>>> import numpy as np
>>> import numpy.linalg as la
>>> np.set_printoptions(precision=4, suppress=True, linewidth=160, floatmode="fixed")
>>> m1 = np.load("layer3.npy")
>>> m1
array([[2, 3, 0, 3, 3, 1],
       [3, 2, 0, 1, 0, 1],
       [2, 2, 1, 0, 3, 0],
       [0, 1, 1, 3, 1, 0]])
>>> x = np.array([-3, 2, 3, 1, 1, -1])
>>> h1 = np.maximum(m1 @ x, 0)
>>> np.maximum(m1 @ x, 0) - np.maximum(-m1 @ x, 0)
array([ 5, -5,  4,  9])
>>> m1.T @ h1
array([18, 32, 13, 42, 36,  5])
>>> m1 * (h1 > 1e-9)[:, None]
array([[2, 3, 0, 3, 3, 1],
       [0, 0, 0, 0, 0, 0],
       [2, 2, 1, 0, 3, 0],
       [0, 1, 1, 3, 1, 0]])
>>> Y = m1 / np.sqrt((m1 ** 2).mean(axis=1, keepdims=True))
>>> la.matrix_rank(Y) == la.matrix_rank(m1)
np.True_
>>> Y[2]
array([1.1547, 1.1547, 0.5774, 0.0000, 1.7321, 0.0000])
>>> m1 - m1.mean(axis=1, keepdims=True)
array([[ 0.0000,  1.0000, -2.0000,  1.0000,  1.0000, -1.0000],
       [ 1.8333,  0.8333, -1.1667, -0.1667, -1.1667, -0.1667],
       [ 0.6667,  0.6667, -0.3333, -1.3333,  1.6667, -1.3333],
       [-1.0000,  0.0000,  0.0000,  2.0000,  0.0000, -1.0000]])
>>> K = np.load("mat.npy")
>>> K
array([[0, 1],
       [1, 0]])
>>> # rows sum to 1
>>> la.matrix_power(K, 2)
array([[1, 0],
       [0, 1]])
>>> la.matrix_power(K, 100)
array([[1, 0],
       [0, 1]])
>>> np.sort(np.abs(la.eigvals(K)))[::-1]
array([1.0000, 1.0000])
>>> pr = np.eye(2)[1]
>>> for _ in range(7):
...     pr = pr @ K
...     print(pr.round(4))
... 
[1.0000 0.0000]
[0.0000 1.0000]
[1.0000 0.0000]
[0.0000 1.0000]
[1.0000 0.0000]
[0.0000 1.0000]
[1.0000 0.0000]
>>> Y = la.inv(K)
>>> K @ Y
array([[1.0000, 0.0000],
       [0.0000, 1.0000]])
>>> round(la.slogdet(K)[0], 4)
np.float64(-1.0)
>>> la.inv(Y)
array([[0.0000, 1.0000],
       [1.0000, 0.0000]])
>>> Y
array([[0.0000, 1.0000],
       [1.0000, 0.0000]])
>>> W2 = np.array([[1, -3, 1, 0], [3, -1, 0, -3], [-3, 0, -2, 3]])
>>> rng = np.random.default_rng(50)
>>> F = rng.normal(size=(28, 3)) @ W2 + np.array([6, -8, -2, -1])
>>> F
array([[  3.0462,  -8.9818,  -2.8523,   2.4402],
       [ 10.1832,  -5.5040,  -3.0054,  -6.5705],
       [  8.1298, -10.3796,  -1.9552,  -2.5954],
       [  2.7010,  -7.1978,  -1.4562,   2.4788],
       [ 13.5632,  -6.3755,   2.8575,  -9.1054],
       [  2.7872,  -3.0355,  -4.0754,   0.6556],
       [  4.2729,  -6.2952,  -1.0154,   0.5260],
       [ -1.2420,  -3.6553,  -0.8556,   5.8130],
       [  2.2696,  -5.0435,  -3.3986,   1.9687],
       [  5.2487,  -5.0525,  -3.7686,  -1.3797],
       [  4.0496,  -9.5696,  -3.6618,   1.3890],
       [  9.8480, -13.8157,   1.6287,  -2.8435],
       [ 12.4786, -11.0430,  -1.7604,  -7.1618],
       [  7.0805,  -6.6927,  -0.0742,  -2.3029],
       [ 15.6222,  -7.5773,  -1.6759, -11.7174],
       [  1.8351,  -4.1665,  -4.6730,   1.9707],
       [  2.9343,  -4.0036,  -2.9416,   0.9777],
       [  2.5100,  -9.2190,  -1.5711,   3.3100],
       [  8.4431, -12.4563,   2.1671,  -1.6350],
       [  9.6365,  -9.7276,  -0.9115,  -4.3019],
       [  5.3386,  -8.5694,  -3.5699,  -0.3370],
       [ 13.8992,  -8.9678,   1.6631,  -8.8467],
       [  1.5905,  -7.8556,  -3.1751,   3.6425],
       [ 10.4614, -10.0630,  -2.3528,  -5.3352],
       [  4.9841,  -9.1955,  -3.4313,   0.2743],
       [  5.0325,  -6.2616,  -0.4690,  -0.2378],
       [ 14.1937, -11.5433,   0.0891,  -8.6074],
       [  0.4872,  -9.2360,  -2.7601,   5.3634]])
>>> P = F @ la.solve(F.T @ F, F.T)
>>> np.round(np.trace(P), 4)
np.float64(4.0)
>>> np.round(la.eigvalsh(P), 4) + 0
array([0.0000, 0.0000, 0.0000, 0.0000, 0.0000, 0.0000, 0.0000, 0.0000, 0.0000, 0.0000, 0.0000, 0.0000, 0.0000, 0.0000, 0.0000, 0.0000, 0.0000, 0.0000, 0.0000,
       0.0000, 0.0000, 0.0000, 0.0000, 0.0000, 1.0000, 1.0000, 1.0000, 1.0000])
>>> W2 = F[[0, 14]].astype(float)
>>> for _ in range(6):
...     lab = la.norm(F[:, None] - W2, axis=-1).argmin(axis=1)
...     W2 = np.array([F[lab == j].mean(axis=0) for j in range(2)])
... 
>>> lab
array([0, 1, 1, 0, 1, 0, 0, 0, 0, 0, 0, 1, 1, 0, 1, 0, 0, 0, 1, 1, 0, 1, 0, 1, 0, 0, 1, 0])
>>> np.abs(W2[1] - W2[0]).argmax()
np.int64(0)
>>> W2[1] - W2[0]
array([ 8.2653, -3.0608,  2.2775, -7.8092])
>>> W2
array([[ 3.2309, -6.7077, -2.5735,  1.5619],
       [11.4963, -9.7685, -0.2960, -6.2473]])
>>> np.bincount(lab)
array([17, 11])
>>> Y = np.c_[F[:, :2] @ np.array([[0, -1], [-2, -1]]), np.array([1, -1, 0, -2, -2, 0, 2, 0, -2, 0, -1, -1, -2, -1, 1, -2, -2, 0, 1, -1, 1, -1, 1, 2, 0, -1, 0, 2])]
>>> Y
array([[17.9635,  5.9356,  1.0000],
       [11.0080, -4.6792, -1.0000],
       [20.7592,  2.2498,  0.0000],
       [14.3957,  4.4968, -2.0000],
       [12.7510, -7.1877, -2.0000],
       [ 6.0711,  0.2483,  0.0000],
       [12.5905,  2.0223,  2.0000],
       [ 7.3105,  4.8973,  0.0000],
       [10.0871,  2.7740, -2.0000],
       [10.1049, -0.1962,  0.0000],
       [19.1392,  5.5200, -1.0000],
       [27.6315,  3.9678, -1.0000],
       [22.0860, -1.4356, -2.0000],
       [13.3853, -0.3878, -1.0000],
       [15.1547, -8.0449,  1.0000],
       [ 8.3330,  2.3314, -2.0000],
       [ 8.0072,  1.0693, -2.0000],
       [18.4380,  6.7090,  0.0000],
       [24.9126,  4.0132,  1.0000],
       [19.4552,  0.0910, -1.0000],
       [17.1389,  3.2308,  1.0000],
       [17.9357, -4.9314, -1.0000],
       [15.7112,  6.2651,  1.0000],
       [20.1259, -0.3984,  2.0000],
       [18.3909,  4.2113,  0.0000],
       [12.5232,  1.2291, -1.0000],
       [23.0866, -2.6504,  0.0000],
       [18.4720,  8.7488,  2.0000]])
>>> la.matrix_rank(Y)
np.int64(3)
>>> np.round(la.norm(Y - F @ la.lstsq(F, Y)[0], axis=0), 4) + 0
array([0.0000, 0.0000, 6.2966])
>>> np.round(la.lstsq(F, Y[:, 0])[0], 4) + 0
array([ 0.0000, -2.0000,  0.0000,  0.0000])
